% ipython --no-banner

In [1]: import numpy as np

In [2]: from numpy import linalg as LA

In [3]: np.set_printoptions(precision=3, suppress=True, linewidth=120)

In [4]: def rnd(a):
   ...:     return np.round(a, 3) + 0
   ...: 

In [5]: feats = np.load("arr.npy")

In [6]: print(feats)
[[-1  0  1  2]
 [ 3  4  5  6]
 [ 7  8  9 10]
 [11 12 13 14]]

In [7]: print(np.abs(np.diag(LA.qr(feats)[1])) > 1e-9)
[ True  True False False]

In [8]: print(np.allclose(feats[:-1].T @ LA.lstsq(feats[:-1].T, feats[-1])[0], feats[-1]))
True

In [9]: print(np.unique(feats.round(6), axis=0).shape)
(4, 4)

In [10]: print(rnd(np.trace(LA.pinv(feats) @ feats)))
2.0

In [11]: print(rnd(feats @ LA.pinv(feats) @ feats))
[[-1.  0.  1.  2.]
 [ 3.  4.  5.  6.]
 [ 7.  8.  9. 10.]
 [11. 12. 13. 14.]]

In [12]: Uu, sv, VT = LA.svd(feats)

In [13]: evecs = VT[:(sv > 1e-8).sum()]

In [14]: rng = np.random.default_rng(174)

In [15]: x = feats[3] + -3 * feats[1] + rng.integers(2) * np.eye(4)[0]

In [16]: print(x)
[ 2.  0. -2. -4.]

In [17]: print(rnd(np.diag(evecs.T @ evecs)))
[0.7 0.3 0.3 0.7]

In [18]: print(rnd(LA.norm(x - evecs.T @ evecs @ x)))
0.0

In [19]: print(LA.matrix_rank(np.vstack([feats, x])))
2

In [20]: A = np.load("data.npy")

In [21]: print(rnd(A))
[[0.276 0.276 0.31  0.138]
 [0.227 0.409 0.273 0.091]
 [0.263 0.211 0.316 0.211]
 [0.045 0.182 0.364 0.409]]

In [22]: # a transition matrix

In [23]: M2 = A / np.sqrt((A ** 2).mean(axis=1, keepdims=True))

In [24]: print(LA.matrix_rank(A - A.mean(axis=1, keepdims=True)))
3

In [25]: print(rnd(M2[0]))
[1.067 1.067 1.2   0.533]

In [26]: print(rnd(LA.norm(M2, axis=1)))
[2. 2. 2. 2.]

In [27]: print(rnd(A - A.mean(axis=1, keepdims=True)))
[[ 0.026  0.026  0.06  -0.112]
 [-0.023  0.159  0.023 -0.159]
 [ 0.013 -0.039  0.066 -0.039]
 [-0.205 -0.068  0.114  0.159]]

In [28]: print(LA.matrix_rank(M2) == LA.matrix_rank(A))
True

In [29]: M2 = A / LA.norm(A, axis=1, keepdims=True)

In [30]: gram = M2 @ M2.T

In [31]: print(rnd(gram[2]))
[0.982 0.901 1.    0.855]

In [32]: print((np.abs(gram) > 0.9).astype(int))
[[1 1 1 0]
 [1 1 1 0]
 [1 1 1 0]
 [0 0 0 1]]

In [33]: print(np.argwhere(np.triu(np.abs(gram) > 0.95, 1)))
[[0 1]
 [0 2]]

In [34]: print(rnd(gram))
[[1.    0.96  0.982 0.775]
 [0.96  1.    0.901 0.696]
 [0.982 0.901 1.    0.855]
 [0.775 0.696 0.855 1.   ]]

In [35]: X = np.loadtxt("w.csv", delimiter=",")

In [36]: print(rnd(X))
[[-0.543 -0.205 -0.814]
 [ 0.    -0.97   0.244]
 [-0.84   0.132  0.527]]

In [37]: # orthonormal columns

In [38]: x = np.array([2, 0, -1])

In [39]: h1 = np.maximum(X @ x, 0)

In [40]: print(X.T @ h1)
[0. 0. 0.]

In [41]: print(h1)
[0. 0. 0.]

In [42]: f = np.array([1, 2, 1])

In [43]: print(rnd(np.convolve(X[2], f)))
[-0.84  -1.547 -0.048  1.186  0.527]

In [44]: print(rnd(np.cross(X[2, :3], X[0, :3])))
[ 0.    -0.97   0.244]

In [45]: print(rnd(np.correlate(X[2], X[0], "full")))
[ 0.684  0.064  0.    -0.18  -0.286]

In [46]: t3 = np.stack([X, 3 * X, X[::-1]])

In [47]: print(rnd(LA.det(t3)))
[ 1. 27. -1.]

In [48]: print(LA.matrix_rank(t3))
[3 3 3]

In [49]: print((t3 @ X.T).shape)
(3, 3, 3)

In [50]: print(rnd(np.einsum("bij,cij->bc", t3, t3)))
[[ 3.  9.  1.]
 [ 9. 27.  3.]
 [ 1.  3.  3.]]

In [51]: print(t3.shape)
(3, 3, 3)

In [52]: K = np.array([[1, 1, 2], [-3, -5, -2], [5, -1, -3]])

In [53]: print(K)
[[ 1  1  2]
 [-3 -5 -2]
 [ 5 -1 -3]]

In [54]: M2 = LA.inv(K)

In [55]: print(rnd(LA.det(K) * M2))
[[ 13.   1.   8.]
 [-19. -13.  -4.]
 [ 28.   6.  -2.]]

In [56]: print(np.allclose(M2, K.T))
False

In [57]: evals, evecs = LA.eig(K)

In [58]: print(rnd(evals))
[ 2.413 -3.509 -5.905]

In [59]: print(rnd(K @ evecs[:, 0] - evals[0] * evecs[:, 0]))
[0. 0. 0.]

In [60]: f = np.array([4, 1, 5])

In [61]: M2 = K + np.outer(f, np.eye(3)[1])

In [62]: print(M2)
[[ 1.  5.  2.]
 [-3. -4. -2.]
 [ 5.  4. -3.]]

In [63]: print(LA.matrix_rank(M2 - K))
1

In [64]: x = np.array([1, -2, 0])

In [65]: target = M2 @ x

In [66]: print(target)
[-9.  5. -3.]

In [67]: print(rnd(LA.solve(M2, target)))
[ 1. -2.  0.]

In [68]: x = np.array([5, 3, 3])

In [69]: print(K * x)
[[  5   3   6]
 [-15 -15  -6]
 [ 25  -3  -9]]

In [70]: print(K @ (2 * x))
[ 28 -72  26]

In [71]: print(K @ x)
[ 14 -36  13]

In [72]: print(K @ np.ones(3))
[  4. -10.   1.]

In [73]: print(np.einsum("ij,j->i", K, x))
[ 14 -36  13]

In [74]: print((K * x).sum(axis=1))
[ 14 -36  13]

In [75]: print((K @ x).argmax())
0

In [76]: m1 = np.load("run3.npy")

In [77]: print(m1)
[[ 0 -2  3  0 -2  3]
 [-2 -1 -3 -2 -1 -3]
 [-3  1 -2 -3  1 -2]
 [ 0 -6  9  0 -6  9]
 [-6 -3 -9 -6 -3 -9]
 [-9  3 -6 -9  3 -6]]

In [78]: # column 3 repeats column 0

In [79]: rk = LA.matrix_rank(m1)

In [80]: print(rk)
3

In [81]: null = LA.svd(m1)[2][rk:].T

In [82]: print(rnd(null @ null.T))
[[ 0.5  0.   0.  -0.5  0.   0. ]
 [ 0.   0.5  0.   0.  -0.5  0. ]
 [ 0.   0.   0.5  0.   0.  -0.5]
 [-0.5  0.   0.   0.5  0.   0. ]
 [ 0.  -0.5  0.   0.   0.5  0. ]
 [ 0.   0.  -0.5  0.   0.   0.5]]

In [83]: print(np.allclose(m1 @ null, 0))
True

In [84]: print(null.shape)
(6, 3)

In [85]: print([int(LA.matrix_rank(m1[:i])) for i in range(1, len(m1) + 1)])
[1, 2, 3, 3, 3, 3]

In [86]: Uu, sv, VT = LA.svd(m1)

In [87]: evecs = VT[:(sv > 1e-8).sum()]

In [88]: x = m1[5] + -3 * m1[2] + rng.integers(2) * np.eye(6)[5]

In [89]: print(x)
[0. 0. 0. 0. 0. 1.]

In [90]: print(rnd(LA.norm(x - evecs.T @ evecs @ x)))
0.707

In [91]: print(rnd(evecs.T @ evecs))
[[0.5 0.  0.  0.5 0.  0. ]
 [0.  0.5 0.  0.  0.5 0. ]
 [0.  0.  0.5 0.  0.  0.5]
 [0.5 0.  0.  0.5 0.  0. ]
 [0.  0.5 0.  0.  0.5 0. ]
 [0.  0.  0.5 0.  0.  0.5]]

In [92]: print((m1 - m1.T) / 2)
[[ 0.  0.  3.  0.  2.  6.]
 [ 0.  0. -2.  2.  1. -3.]
 [-3.  2.  0. -6.  5.  2.]
 [ 0. -2.  6.  0.  0.  9.]
 [-2. -1. -5.  0.  0. -6.]
 [-6.  3. -2. -9.  6.  0.]]

In [93]: print(LA.matrix_power(m1, 2))
[[-20  20   0 -20  20   0]
 [ 44   8  12  44   8  12]
 [ 16  12 -32  16  12 -32]
 [-60  60   0 -60  60   0]
 [132  24  36 132  24  36]
 [ 48  36 -96  48  36 -96]]

In [94]: print(np.trace(m1))
-12

In [95]: print((m1 + m1.T) / 2)
[[ 0. -2.  0.  0. -4. -3.]
 [-2. -1. -1. -4. -2.  0.]
 [ 0. -1. -2.  3. -4. -4.]
 [ 0. -4.  3.  0. -6.  0.]
 [-4. -2. -4. -6. -3. -3.]
 [-3.  0. -4.  0. -3. -6.]]

In [96]: print(np.allclose(m1, m1.T))
False
